$ python3 -q
>>> import numpy as np
>>> np.set_printoptions(suppress=True, linewidth=140)
>>> K = np.load("out15.npy")
>>> K
array([[ 3.9, -2. ,  0.2],
       [ 4. , -2. , -0.1],
       [ 6.1, -2.9,  0.2]])
>>> O = K.astype(float).copy()
>>> for j in range(3):
...     O[:, j] -= O[:, :j] @ (O[:, :j].T @ O[:, j])
...     O[:, j] /= np.linalg.norm(O[:, j])
... 
>>> np.round(O.T @ K, 1) + 0
array([[ 8.3, -4. ,  0.2],
       [ 0. ,  0.1,  0. ],
       [ 0. ,  0. ,  0.2]])
>>> np.allclose(K @ K.T, K.T @ K)
False
>>> np.round(np.linalg.matrix_power(K, 2), 1)
array([[ 8.4, -4.4,  1. ],
       [ 7. , -3.7,  1. ],
       [13.4, -7. ,  1.6]])
>>> round(np.linalg.det(K), 1)
np.float64(0.2)
>>> round(np.abs(np.linalg.eigvals(K)).max(), 1)
np.float64(2.5)
>>> np.round(K @ K, 1)
array([[ 8.4, -4.4,  1. ],
       [ 7. , -3.7,  1. ],
       [13.4, -7. ,  1.6]])
>>> np.round(np.sort(np.abs(np.linalg.eigvals(K))), 1)
array([0.3, 0.3, 2.5])
>>> np.round((K + K.T) / 2, 1)
array([[ 3.9,  1. ,  3.2],
       [ 1. , -2. , -1.5],
       [ 3.2, -1.5,  0.2]])
>>> K.inv()
Traceback (most recent call last):
  File "<python-input-14>", line 1, in <module>
    K.inv()
    ^^^^^
AttributeError: 'numpy.ndarray' object has no attribute 'inv'
>>> np.trace(K)
np.float64(2.1)
>>> np.round((K - K.T) / 2, 1)
array([[ 0. , -3. , -2.9],
       [ 3. ,  0. ,  1.4],
       [ 2.9, -1.4,  0. ]])
>>> rng = np.random.default_rng(66)
>>> idx = rng.permutation(3)
>>> idx
array([0, 1, 2])
>>> Y = K[idx][:, idx]
>>> np.diag(Y)
array([ 3.9, -2. ,  0.2])
>>> np.allclose(Y, K)
True
>>> np.trace(Y)
np.float64(2.1)
>>> round(float(np.linalg.det(Y)), 1), round(np.linalg.det(K[idx]), 1)
(0.2, np.float64(0.2))
>>> np.round(np.sort(np.abs(np.linalg.eigvals(Y))), 1)
array([0.3, 0.3, 2.5])
>>> hat = np.triu(np.array([[-2, -3, 0], [0, 3, -3], [-1, -1, 1]]), 1) + np.eye(3)
>>> Y = hat @ K @ np.linalg.inv(hat)
>>> Y.round(1)
array([[  -8.1,  -20.3,  -60.4],
       [ -14.3,  -36.2, -109.3],
       [   6.1,   15.4,   46.4]])
>>> np.round(hat @ K - K @ hat, 1)
array([[-12. ,  17.7,  -5.7],
       [-18.3,  20.7,  -6.6],
       [  0. ,  18.3,  -8.7]])
>>> O, r_ = np.linalg.qr(K)
>>> np.round(O @ r_, 1)
array([[ 3.9, -2. ,  0.2],
       [ 4. , -2. , -0.1],
       [ 6.1, -2.9,  0.2]])
>>> np.round(O.T @ O, 1) + 0
array([[1., 0., 0.],
       [0., 1., 0.],
       [0., 0., 1.]])
>>> W0 = np.array([[5, 1, 6, 2, 6],
...     [6, 6, 3, 1, 1],
...     [4, 2, 8, 9, 5],
...     [2, 8, 5, 7, 3],
...     [2, 0, 5, 9, 2]])
>>> W0
array([[5, 1, 6, 2, 6],
       [6, 6, 3, 1, 1],
       [4, 2, 8, 9, 5],
       [2, 8, 5, 7, 3],
       [2, 0, 5, 9, 2]])
>>> O, V = np.linalg.qr(W0[:, :1])[0], np.linalg.qr(W0[:, 1:])[0]
>>> sig = np.linalg.svd(O.T @ V, compute_uv=False)
>>> sig.round(1)
array([1.])
>>> np.round(np.degrees(np.arccos(sig.clip(0, 1))), 1)
array([6.6])
>>> Y = W0 + rng.integers(-2, 3, (5, 4)) @ rng.integers(-2, 3, (4, 5))
>>> Y
array([[ 9, -1, 11,  5,  7],
       [10,  2,  4, -1,  6],
       [ 6,  0,  6,  8, 11],
       [ 4,  4,  5,  1, 11],
       [ 8, -4,  6, 11,  3]])
>>> np.linalg.matrix_rank(Y - W0, tol=1e-8)
np.int64(4)
>>> np.round(np.linalg.svd(Y - W0, compute_uv=False), 1) + 0
array([15.3,  9.5,  3.7,  2.5,  0. ])
>>> np.abs(Y - W0).sum(axis=1)
array([15, 16, 13, 20, 14])
>>> Y - W0
array([[ 4, -2,  5,  3,  1],
       [ 4, -4,  1, -2,  5],
       [ 2, -2, -2, -1,  6],
       [ 2, -4,  0, -6,  8],
       [ 6, -4,  1,  2,  1]])
>>> mat = np.loadtxt("layer18.csv", delimiter=",")
>>> mat.round(1) + 0
array([[ 0.1,  0. , -0.1, -0.3],
       [-0.3, -0.2,  0.2,  0. ],
       [-0.2,  0.2,  0.2,  1.8],
       [-1.3,  0.1,  0.9,  5.1]])
>>> Uu, sig, vt = np.linalg.svd(mat)
>>> V = vt[:(sig > 1e-8).sum()]
>>> x = mat[1] + 2 * mat[3] + rng.integers(2) * np.eye(4)[1]
>>> x.round(1) + 0
array([-3. ,  0. ,  2. , 10.2])
>>> np.round(V.T @ V, 1) + 0
array([[ 0.6,  0.3, -0.4,  0. ],
       [ 0.3,  0.2, -0.2,  0.1],
       [-0.4, -0.2,  0.3,  0. ],
       [ 0. ,  0.1,  0. ,  1. ]])
>>> np.allclose(V.T @ V @ x, x)
True
>>> np.linalg.matrix_rank(np.vstack([mat, x]))
np.int64(2)
>>> round(float(np.linalg.norm(x - V.T @ V @ x)), 1)
0.0
>>> x = np.array([2, -1, 2, 0, 1])
>>> W0 @ np.ones(5)
array([20., 17., 28., 25., 18.])
>>> np.sign((W0 @ x).round(6))
array([1, 1, 1, 1, 1])
>>> np.linalg.norm(W0 @ x) <= np.linalg.norm(W0, 2) * np.linalg.norm(x) + 1e-9
np.True_
>>> W0 @ x
array([27, 13, 27,  9, 16])
